$ python -q
>>> import numpy as np
>>> np.set_printoptions(precision=3, suppress=True, linewidth=160, sign=" ")
>>> rnd = lambda a: np.round(a, 3) + 0
>>> X = np.loadtxt("case19.csv", delimiter=",")
>>> print(X)
[[ 7. -2.  0.  0.]
 [ 4.  1.  0.  0.]
 [ 4. -2.  3.  0.]
 [ 4. -2.  0.  3.]]
>>> print((X - X.T) / 2)
[[ 0. -3. -2. -2.]
 [ 3.  0.  1.  1.]
 [ 2. -1.  0.  0.]
 [ 2. -1.  0.  0.]]
>>> print(np.allclose(X, X.T))
False
>>> print((X + X.T) / 2)
[[ 7.  1.  2.  2.]
 [ 1.  1. -1. -1.]
 [ 2. -1.  3.  0.]
 [ 2. -1.  0.  3.]]
>>> print(X @ X)
[[ 41. -16.   0.   0.]
 [ 32.  -7.   0.   0.]
 [ 32. -16.   9.   0.]
 [ 32. -16.   0.   9.]]
>>> print(rnd(np.sort(np.abs(np.linalg.eigvals(X)))))
[ 3.  3.  3.  5.]
>>> print(rnd(np.linalg.matrix_power(X, 2)))
[[ 41. -16.   0.   0.]
 [ 32.  -7.   0.   0.]
 [ 32. -16.   9.   0.]
 [ 32. -16.   0.   9.]]
>>> f = np.array([6, 6, -1])
>>> print(np.convolve(X[2], f))
[24. 12.  2. 20. -3.  0.]
>>> A = np.loadtxt("out3.csv", delimiter=",")
>>> print(rnd(A))
[[ 0.154  0.154  0.077  0.077  0.154  0.231  0.154]
 [ 0.176  0.176  0.059  0.118  0.176  0.176  0.118]
 [ 0.154  0.077  0.308  0.077  0.154  0.     0.231]
 [ 0.118  0.176  0.176  0.176  0.176  0.176  0.   ]
 [ 0.111  0.     0.222  0.222  0.333  0.     0.111]
 [ 0.167  0.167  0.     0.25   0.167  0.167  0.083]
 [ 0.15   0.1    0.15   0.15   0.15   0.1    0.2  ]]
>>> # row-stochastic, so 1 is an eigenvalue
>>> other = A / np.linalg.norm(A, axis=1, keepdims=True)
>>> cov = other @ other.T
>>> print(rnd(cov[6]))
[ 0.894  0.905  0.895  0.83   0.829  0.836  1.   ]
>>> print(rnd(np.linalg.norm(other, axis=1)))
[ 1.  1.  1.  1.  1.  1.  1.]
>>> print((np.abs(cov) > 0.9).astype(int))
[[ 1  1  0  0  0  0  0]
 [ 1  1  0  0  0  1  1]
 [ 0  0  1  0  0  0  0]
 [ 0  0  0  1  0  0  0]
 [ 0  0  0  0  1  0  0]
 [ 0  1  0  0  0  1  0]
 [ 0  1  0  0  0  0  1]]
